$ python -q
>>> import numpy as np
>>> np.set_printoptions(precision=2, suppress=True, linewidth=140, floatmode="fixed")
>>> A = np.load("run7.npy")
>>> A
array([[ 1,  0,  0],
       [ 0, -3, -3],
       [ 0,  0,  1]])
>>> # triangular, det is the product of the diagonal
>>> x0 = np.array([3, 1, 1])
>>> target = A @ x0
>>> target
array([ 3, -6,  1])
>>> np.linalg.solve(A, A[:, 1])
array([0.00, 1.00, 0.00])
>>> W0 = np.array([[0, 1, 1], [1, 0, 0], [1, 0, 0]])
>>> np.sort(np.abs(np.linalg.eigvals(W0)))
array([0.00, 1.41, 1.41])
>>> W0 @ W0
array([[2, 0, 0],
       [0, 1, 1],
       [0, 1, 1]])
>>> np.trace(W0)
np.int64(0)
>>> (W0 + W0.T) / 2
array([[0.00, 1.00, 1.00],
       [1.00, 0.00, 0.00],
       [1.00, 0.00, 0.00]])
>>> W0.inv()
Traceback (most recent call last):
  File "<python-input-14>", line 1, in <module>
    W0.inv()
    ^^^^^^
AttributeError: 'numpy.ndarray' object has no attribute 'inv'
>>> np.linalg.matrix_power(W0, 2)
array([[2, 0, 0],
       [0, 1, 1],
       [0, 1, 1]])
>>> np.linalg.determinant(W0)
Traceback (most recent call last):
  File "<python-input-16>", line 1, in <module>
    np.linalg.determinant(W0)
    ^^^^^^^^^^^^^^^^^^^^^
AttributeError: module 'numpy.linalg' has no attribute 'determinant'
>>> np.allclose(W0 @ W0.T, W0.T @ W0)
True
>>> np.allclose(W0, W0.T)
True
>>> evals, vecs = np.linalg.eigh(W0)
>>> x0 = np.array([3, -3, -2])
>>> np.linalg.eigvalsh(W0[1:, 1:])
array([0.00, 0.00])
>>> np.round(vecs * np.abs(evals) @ vecs.T, 2) + 0
array([[1.41, 0.00, 0.00],
       [0.00, 0.71, 0.71],
       [0.00, 0.71, 0.71]])
>>> left, sigma, vt = np.linalg.svd(W0)
>>> vecs = vt[:(sigma > 1e-8).sum()]
>>> rng = np.random.default_rng(399131)
>>> x0 = W0[2] + 2 * W0[1] + rng.integers(2) * np.eye(3)[1]
>>> x0
array([3.00, 1.00, 0.00])
>>> np.linalg.matrix_rank(np.vstack([W0, x0]))
np.int64(3)
>>> np.allclose(vecs.T @ vecs @ x0, x0)
False
>>> np.round(np.linalg.norm(x0 - vecs.T @ vecs @ x0), 2)
np.float64(0.71)
>>> vecs.T @ vecs
array([[1.00, 0.00, 0.00],
       [0.00, 0.50, 0.50],
       [0.00, 0.50, 0.50]])
>>> P = np.triu(np.array([[-5, -3, 1], [-9, 5, 0], [2, -2, 9]]), 1) + np.eye(3)
>>> M2 = P @ W0 @ np.linalg.inv(P)
>>> np.trace(M2), np.trace(W0)
(np.float64(0.0), np.int64(0))
>>> np.linalg.matrix_rank(M2)
np.int64(2)
>>> P @ W0 - W0 @ P
array([[-2.00,  0.00,  0.00],
       [ 0.00,  3.00, -1.00],
       [ 0.00,  3.00, -1.00]])
>>> M2
array([[-2.00, -5.00,  3.00],
       [ 1.00,  3.00, -1.00],
       [ 1.00,  3.00, -1.00]])
>>> np.unique(M2.round(6), axis=0).shape
(2, 3)
>>> np.abs(np.diag(np.linalg.qr(M2)[1])) > 1e-9
array([ True,  True, False])
>>> round(np.trace(np.linalg.pinv(M2) @ M2), 2)
np.float64(2.0)
>>> np.linalg.lstsq(M2[:-1].T, M2[-1])[2]
np.int32(2)
>>> M2 @ np.linalg.pinv(M2) @ M2
array([[-2.00, -5.00,  3.00],
       [ 1.00,  3.00, -1.00],
       [ 1.00,  3.00, -1.00]])
>>> basis = np.sign(np.array([[0, 1, 0], [-2, 2, 1], [-1, -2, 2]]))
>>> M2 = (np.tril(basis, -1) + np.eye(3)) @ (np.triu(basis, 1) + np.eye(3))
>>> evals = np.array([3, -3, 3])
>>> X = np.rint(M2 * evals @ np.linalg.inv(M2)) + 0
>>> X
array([[  9.00,   0.00,   6.00],
       [  0.00,   3.00,   0.00],
       [-12.00,   0.00,  -9.00]])
>>> # 2 groups of indices that never mix
>>> np.sort(np.linalg.eigvals(X).real)
array([-3.00,  3.00,  3.00])
>>> (X != 0).astype(int)
array([[1, 0, 1],
       [0, 1, 0],
       [1, 0, 1]])
>>> x0 = np.array([1, 0, 1])
>>> X @ np.eye(3)[0]
array([  9.00,   0.00, -12.00])
>>> X @ np.ones(3)
array([ 15.00,   3.00, -21.00])
>>> X @ (2 * x0)
array([ 30.00,   0.00, -42.00])
>>> X * x0
array([[  9.00,   0.00,   6.00],
       [  0.00,   0.00,   0.00],
       [-12.00,   0.00,  -9.00]])
>>> X @ x0
array([ 15.00,   0.00, -21.00])
>>> np.sign((X @ x0).round(6))
array([ 1.00,  0.00, -1.00])
>>> P = np.triu(np.array([[0, -3, 2], [-3, -1, 1], [0, 2, -2]]), 1) + np.eye(3)
>>> M2 = P @ X @ np.linalg.inv(P)
>>> np.trace(M2), np.trace(X)
(np.float64(3.0), np.float64(3.0))
>>> M2
array([[-15.00, -54.00,  72.00],
       [-12.00, -33.00,  48.00],
       [-12.00, -36.00,  51.00]])
>>> P @ X - X @ P
array([[-24.00,  18.00, -36.00],
       [-12.00,   0.00, -12.00],
       [  0.00, -36.00,  24.00]])
>>> np.poly(M2)
array([ 1.00, -3.00, -9.00, 27.00])
>>> np.round(np.linalg.det(M2), 2)
np.float64(-27.0)
